% ipython --no-banner

In [1]: import numpy as np

In [2]: np.set_printoptions(precision=3, suppress=True, linewidth=100)

In [3]: rnd = lambda a: np.round(a, 3) + 0

In [4]: u = np.array([3, 3, 2, 0, 1, 3, 0, 3, 3, 2, 1, 0])

In [5]: g = np.array([-1, 0, -1, -2, -2, -1, -2])

In [6]: feats = u[:, None] + g[None, :]

In [7]: feats
Out[7]: 
array([[ 2,  3,  2,  1,  1,  2,  1],
       [ 2,  3,  2,  1,  1,  2,  1],
       [ 1,  2,  1,  0,  0,  1,  0],
       [-1,  0, -1, -2, -2, -1, -2],
       [ 0,  1,  0, -1, -1,  0, -1],
       [ 2,  3,  2,  1,  1,  2,  1],
       [-1,  0, -1, -2, -2, -1, -2],
       [ 2,  3,  2,  1,  1,  2,  1],
       [ 2,  3,  2,  1,  1,  2,  1],
       [ 1,  2,  1,  0,  0,  1,  0],
       [ 0,  1,  0, -1, -1,  0, -1],
       [-1,  0, -1, -2, -2, -1, -2]])

In [8]: U, sig, Vt = np.linalg.svd(feats, full_matrices=False)

In [9]: rnd(np.cumsum(sig ** 2) / np.sum(sig ** 2))
Out[9]: array([0.816, 1.   , 1.   , 1.   , 1.   , 1.   , 1.   ])

In [10]: U.shape, sig.shape, Vt.shape
Out[10]: ((12, 7), (7,), (7, 7))

In [11]: x = np.array([3, 2, 2, -2, -3, 1, 2])

In [12]: a = np.maximum(feats @ x, 0)

In [13]: feats * (a > 1e-9)[:, None]
Out[13]: 
array([[ 2,  3,  2,  1,  1,  2,  1],
       [ 2,  3,  2,  1,  1,  2,  1],
       [ 1,  2,  1,  0,  0,  1,  0],
       [ 0,  0,  0,  0,  0,  0,  0],
       [ 0,  1,  0, -1, -1,  0, -1],
       [ 2,  3,  2,  1,  1,  2,  1],
       [ 0,  0,  0,  0,  0,  0,  0],
       [ 2,  3,  2,  1,  1,  2,  1],
       [ 2,  3,  2,  1,  1,  2,  1],
       [ 1,  2,  1,  0,  0,  1,  0],
       [ 0,  1,  0, -1, -1,  0, -1],
       [ 0,  0,  0,  0,  0,  0,  0]])

In [14]: print(np.maximum(feats @ (3 * x), 0))
[45 45 30  0 15 45  0 45 45 30 15  0]

In [15]: np.flatnonzero(a > 1e-9)
Out[15]: array([ 0,  1,  2,  4,  5,  7,  8,  9, 10])
